$ python3 -q
>>> import numpy as np
>>> np.set_printoptions(precision=2, suppress=True, linewidth=140)
>>> F = np.loadtxt("mat.csv", delimiter=",")
>>> F
array([[ 0.14, -0.54, -0.97,  0.25,  0.94, -0.8 ],
       [ 0.99, -0.93, -0.14, -0.53, -0.58, -0.3 ],
       [-0.8 ,  0.69, -0.72,  0.67,  0.72, -0.88],
       [ 0.08,  0.57, -1.  ,  0.91,  0.92,  0.8 ],
       [ 0.95, -0.34,  0.39,  0.14, -0.86, -0.7 ],
       [-0.95,  0.41,  0.97, -0.64, -0.25,  0.13],
       [ 0.39, -0.93, -0.99, -0.54,  0.98,  0.89],
       [-0.86,  0.98, -0.72,  0.95,  0.  , -0.66],
       [ 0.95, -0.92,  0.43, -0.69, -0.31, -0.9 ],
       [-0.52,  0.71,  0.49,  0.49, -0.39, -0.84],
       [ 0.43,  0.58, -0.97,  0.9 ,  0.56, -0.97],
       [-0.14,  0.72, -0.95,  0.84,  0.49,  0.21],
       [-0.58, -0.6 , -0.99, -0.09,  0.99,  0.91],
       [ 0.84,  0.03, -0.2 ,  0.31, -0.73,  0.67],
       [ 0.35,  0.82,  0.3 ,  0.75, -0.86, -0.37],
       [ 0.24, -0.54, -1.  ,  0.58,  0.98, -0.89],
       [ 0.15, -0.58,  0.68, -0.77, -0.4 ,  0.99],
       [-0.64,  0.04, -0.98,  0.45,  0.96,  0.08],
       [ 0.68,  0.21,  0.11,  0.13, -0.8 ,  0.98],
       [ 0.91,  0.97, -1.  ,  1.  , -0.35, -0.99],
       [-0.88, -0.38,  0.9 , -0.77,  0.52, -0.74],
       [-0.99,  0.8 ,  0.99, -0.59, -0.63,  0.84],
       [ 0.63, -0.99, -1.  , -0.72,  1.  ,  0.57],
       [ 0.43,  0.69, -0.79,  0.77, -0.42,  0.79],
       [ 0.25, -1.  , -1.  , -0.99,  1.  , -0.54],
       [ 0.42, -0.27, -1.  ,  0.74,  0.97, -0.18],
       [-0.74,  0.92, -1.  ,  0.98,  0.97, -0.96],
       [ 0.03,  0.06,  0.08,  0.17,  0.03, -0.89],
       [-0.99,  0.14, -0.81, -0.42,  0.98,  0.98],
       [ 0.77, -0.98, -0.62, -0.91,  0.87,  0.68],
       [-0.6 ,  0.79,  1.  , -0.31, -0.99, -0.96]])
>>> C2 = np.cov(F, rowvar=False)
>>> C2
array([[ 0.46, -0.21, -0.09, -0.01, -0.11,  0.01],
       [-0.21,  0.49,  0.06,  0.32, -0.17, -0.1 ],
       [-0.09,  0.06,  0.56, -0.22, -0.4 , -0.04],
       [-0.01,  0.32, -0.22,  0.46,  0.01, -0.16],
       [-0.11, -0.17, -0.4 ,  0.01,  0.54,  0.03],
       [ 0.01, -0.1 , -0.04, -0.16,  0.03,  0.59]])
>>> np.polyfit(F[:, 0], F[:, 1], 1)
array([-0.46,  0.05])
>>> hat = F @ np.linalg.solve(F.T @ F, F.T)
>>> np.allclose(hat @ hat, hat)
True
>>> np.round(np.linalg.eigvalsh(hat), 2) + 0
array([0., 0., 0., 0., 0., 0., 0., 0., 0., 0., 0., 0., 0., 0., 0., 0., 0., 0., 0., 0., 0., 0., 0., 0., 0., 1., 1., 1., 1., 1., 1.])
>>> np.linalg.matrix_rank(np.eye(31) - hat)
np.int64(25)
>>> hat @ F[:, 1]
array([-0.54, -0.93,  0.69,  0.57, -0.34,  0.41, -0.93,  0.98, -0.92,  0.71,  0.58,  0.72, -0.6 ,  0.03,  0.82, -0.54, -0.58,  0.04,  0.21,
        0.97, -0.38,  0.8 , -0.99,  0.69, -1.  , -0.27,  0.92,  0.06,  0.14, -0.98,  0.79])
>>> np.round(np.trace(hat), 2)
np.float64(6.0)
>>> labels = F[:, 4] > np.median(F[:, 4])
>>> u = F[labels].mean(axis=0) - F[~labels].mean(axis=0)
>>> labels.astype(int)
array([1, 0, 1, 1, 0, 0, 1, 0, 0, 0, 1, 0, 1, 0, 0, 1, 0, 1, 0, 0, 1, 0, 1, 0, 1, 1, 1, 0, 1, 1, 0])
>>> np.argsort(-np.abs(u).round(6), kind="stable")
array([4, 2, 1, 0, 3, 5])
>>> Xc = (F - F.mean(axis=0)) / F.std(axis=0)
>>> np.argwhere(np.abs(Xc) > 2)
array([], shape=(0, 2), dtype=int64)
>>> Xc.std(axis=0)
array([1., 1., 1., 1., 1., 1.])
>>> beta = np.linalg.lstsq(np.delete(Xc, 2, axis=1), Xc[:, 2])[0]
>>> beta
array([-0.42, -0.14, -0.38, -0.85, -0.15])
>>> np.abs(beta).argmax()
np.int64(3)
>>> round(np.linalg.norm(F), 2)
np.float64(9.92)
>>> np.linalg.rank(F)
Traceback (most recent call last):
  File "<python-input-24>", line 1, in <module>
    np.linalg.rank(F)
    ^^^^^^^^^^^^^^
AttributeError: module 'numpy.linalg' has no attribute 'rank'
>>> data = np.loadtxt("dump.csv", delimiter=",")
>>> data
array([[ 0.14,  0.77, -0.19,  0.8 , -0.35],
       [-0.52, -0.14,  0.41,  0.13, -0.11],
       [ 0.78,  0.46, -0.66,  0.05,  0.1 ],
       [-1.  ,  0.12,  0.98,  0.94, -0.74],
       [ 0.99,  0.91, -0.97,  0.41,  0.14],
       [ 0.33,  0.93, -0.37,  0.94, -0.52],
       [-0.63, -0.08,  0.49,  0.27, -0.18],
       [-1.  , -0.99,  0.98, -0.94,  0.25],
       [ 0.16, -0.06, -0.11, -0.15,  0.07],
       [ 0.59,  0.43, -0.49,  0.19,  0.01],
       [-0.98, -0.97,  0.95, -0.88,  0.22],
       [ 0.71,  1.  , -0.75,  1.  , -0.87],
       [-0.88, -0.73,  0.79, -0.36, -0.02],
       [ 0.49,  0.98, -0.53,  0.98, -0.65]])
>>> x0 = np.array([1, -2, 2, 1, 1])
>>> target = data @ x0
>>> np.round(np.linalg.pinv(data) @ data, 2) + 0
array([[1., 0., 0., 0., 0.],
       [0., 1., 0., 0., 0.],
       [0., 0., 1., 0., 0.],
       [0., 0., 0., 1., 0.],
       [0., 0., 0., 0., 1.]])
>>> target
array([-1.33,  0.6 , -1.31,  0.92, -2.22, -1.85,  0.6 ,  2.25, -0.02, -1.05,  2.2 , -2.66,  1.78, -2.2 ])
>>> rng = np.random.default_rng(43)
>>> target = target + 0.1 * rng.normal(size=14)
>>> target
array([-1.31,  0.67, -1.37,  0.83, -2.42, -1.75,  0.6 ,  2.27, -0.1 , -0.93,  2.29, -2.67,  1.72, -2.24])
>>> beta, *_ = np.linalg.lstsq(data, target)
>>> np.round(data.T @ (target - data @ beta), 2) + 0
array([0., 0., 0., 0., 0.])
>>> [round(float(np.linalg.norm(np.linalg.solve(data.T @ data + lam * np.eye(5), data.T @ target))), 2) for lam in (0, 1, 10, 100)]
[3.11, 1.28, 0.92, 0.25]
>>> np.round(np.linalg.norm(target - data @ beta), 2)
np.float64(0.3)
>>> Xc = data - data.mean(axis=0)
>>> V = np.linalg.svd(Xc)[2][:2]
>>> M2 = Xc - Xc @ V.T @ V
>>> np.diag(V.T @ V)
array([0.47, 0.32, 0.4 , 0.56, 0.25])
>>> M2.std(axis=0)
array([0.04, 0.06, 0.04, 0.05, 0.11])
